% ipython --no-banner

In [1]: import numpy as np

In [2]: import numpy.linalg as la

In [3]: np.set_printoptions(precision=2, suppress=True, linewidth=100)

In [4]: def tidy(a):
   ...:     return np.round(a, 2) + 0
   ...: 

In [5]: K = np.array([[3, 3, 12, 0, 1], [0, 7, 0, 3, 2], [8, 4, 32, 6, 5]])

In [6]: K
Out[6]: 
array([[ 3,  3, 12,  0,  1],
       [ 0,  7,  0,  3,  2],
       [ 8,  4, 32,  6,  5]])

In [7]: x = np.array([1, 2, -3, 2, 2])

In [8]: la.norm(K @ x) <= la.norm(K, 2) * la.norm(x) + 1e-9
Out[8]: np.True_

In [9]: np.einsum("ij,j->i", K, x)
Out[9]: array([-25,  24, -58])

In [10]: (K @ x).argmax()
Out[10]: np.int64(1)

In [11]: print(K @ x)
[-25  24 -58]

In [12]: q, _ = la.qr(np.array([[-1.1], [0.0], [1.1], [0.3]]))

In [13]: F = q @ q.T

In [14]: tidy(F)
Out[14]: 
array([[ 0.48,  0.  , -0.48, -0.13],
       [ 0.  ,  0.  ,  0.  ,  0.  ],
       [-0.48,  0.  ,  0.48,  0.13],
       [-0.13,  0.  ,  0.13,  0.04]])

In [15]: tidy(la.svd(F, compute_uv=False))
Out[15]: array([1., 0., 0., 0.])

In [16]: tidy(F.sum(axis=1))
Out[16]: array([-0.13,  0.  ,  0.13,  0.04])

In [17]: np.count_nonzero(F)
Out[17]: np.int64(9)

In [18]: F.shape
Out[18]: (4, 4)

In [19]: print(tidy(la.norm(F)))
1.0

In [20]: tidy(np.diff(F, axis=0))
Out[20]: 
array([[-0.48,  0.  ,  0.48,  0.13],
       [-0.48,  0.  ,  0.48,  0.13],
       [ 0.35,  0.  , -0.35, -0.1 ]])

In [21]: U, sigma, VT = la.svd(F)

In [22]: V = VT[:(sigma > 1e-8).sum()]

In [23]: rng = np.random.default_rng(4020)

In [24]: x = F[0] + 5 * F[3] + rng.integers(2) * np.eye(4)[1]

In [25]: tidy(x)
Out[25]: array([-0.18,  0.  ,  0.18,  0.05])

In [26]: tidy(V.T @ V)
Out[26]: 
array([[ 0.48,  0.  , -0.48, -0.13],
       [ 0.  ,  0.  ,  0.  ,  0.  ],
       [-0.48,  0.  ,  0.48,  0.13],
       [-0.13,  0.  ,  0.13,  0.04]])

In [27]: tidy(la.norm(x - V.T @ V @ x))
Out[27]: np.float64(0.0)

In [28]: tidy(np.kron(np.eye(2, dtype=int), F))
Out[28]: 
array([[ 0.48,  0.  , -0.48, -0.13,  0.  ,  0.  ,  0.  ,  0.  ],
       [ 0.  ,  0.  ,  0.  ,  0.  ,  0.  ,  0.  ,  0.  ,  0.  ],
       [-0.48,  0.  ,  0.48,  0.13,  0.  ,  0.  ,  0.  ,  0.  ],
       [-0.13,  0.  ,  0.13,  0.04,  0.  ,  0.  ,  0.  ,  0.  ],
       [ 0.  ,  0.  ,  0.  ,  0.  ,  0.48,  0.  , -0.48, -0.13],
       [ 0.  ,  0.  ,  0.  ,  0.  ,  0.  ,  0.  ,  0.  ,  0.  ],
       [ 0.  ,  0.  ,  0.  ,  0.  , -0.48,  0.  ,  0.48,  0.13],
       [ 0.  ,  0.  ,  0.  ,  0.  , -0.13,  0.  ,  0.13,  0.04]])

In [29]: tidy(la.det(F[::-1]))
Out[29]: np.float64(0.0)

In [30]: tidy(np.einsum("ij,ji->", F, F))
Out[30]: np.float64(1.0)

In [31]: feats = np.load("case11.npy")

In [32]: print(tidy(feats))
[[-0.08  0.73 -0.63 -0.26]
 [ 0.4  -0.57 -0.72  0.05]
 [ 0.72  0.39  0.13  0.56]
 [-0.56 -0.01 -0.26  0.79]]

In [33]: # columns are unit length and at right angles

In [34]: B = la.inv(feats)

In [35]: print(tidy(la.det(feats) * B))
[[ 0.08 -0.4  -0.72  0.56]
 [-0.73  0.57 -0.39  0.01]
 [ 0.63  0.72 -0.13  0.26]
 [ 0.26 -0.05 -0.56 -0.79]]

In [36]: tidy(la.slogdet(feats)[0])
Out[36]: np.float64(-1.0)

In [37]: np.allclose(B, feats.T)
Out[37]: True

In [38]: tidy(la.inv(B))
Out[38]: 
array([[-0.08,  0.73, -0.63, -0.26],
       [ 0.4 , -0.57, -0.72,  0.05],
       [ 0.72,  0.39,  0.13,  0.56],
       [-0.56, -0.01, -0.26,  0.79]])

In [39]: tidy(la.det(feats) * la.det(B))
Out[39]: np.float64(1.0)

In [40]: (np.abs(B) > 1e-9).astype(int)
Out[40]: 
array([[1, 1, 1, 1],
       [1, 1, 1, 1],
       [1, 1, 1, 1],
       [1, 1, 1, 1]])

In [41]: M = np.load("arr.npy")

In [42]: M
Out[42]: 
array([[-8,  3,  0,  0,  0,  0],
       [ 5, -5,  0,  0,  0,  0],
       [ 8, -3,  0,  0,  0,  0],
       [ 0,  0, -8,  3,  0,  0],
       [ 0,  0,  5, -5,  0,  0],
       [ 0,  0,  8, -3,  0,  0],
       [ 0,  0,  0,  0, -8,  3],
       [ 0,  0,  0,  0,  5, -5],
       [ 0,  0,  0,  0,  8, -3]])

In [43]: lab = rng.permutation(6)

In [44]: B = M[:, lab] * rng.choice([-1, 1], 6)

In [45]: B
Out[45]: 
array([[ 8,  0,  0,  0,  3,  0],
       [-5,  0,  0,  0, -5,  0],
       [-8,  0,  0,  0, -3,  0],
       [ 0, -8,  0, -3,  0,  0],
       [ 0,  5,  0,  5,  0,  0],
       [ 0,  8,  0,  3,  0,  0],
       [ 0,  0, -8,  0,  0, -3],
       [ 0,  0,  5,  0,  0,  5],
       [ 0,  0,  8,  0,  0,  3]])

In [46]: U, _, VT = la.svd(M.T @ B)

In [47]: lab
Out[47]: array([0, 2, 4, 3, 1, 5])

In [48]: tidy(la.lstsq(M, B)[0])
Out[48]: 
array([[-1.,  0.,  0.,  0.,  0.,  0.],
       [ 0.,  0.,  0.,  0.,  1.,  0.],
       [ 0.,  1.,  0.,  0.,  0.,  0.],
       [ 0.,  0.,  0., -1.,  0.,  0.],
       [ 0.,  0.,  1.,  0.,  0.,  0.],
       [ 0.,  0.,  0.,  0.,  0., -1.]])
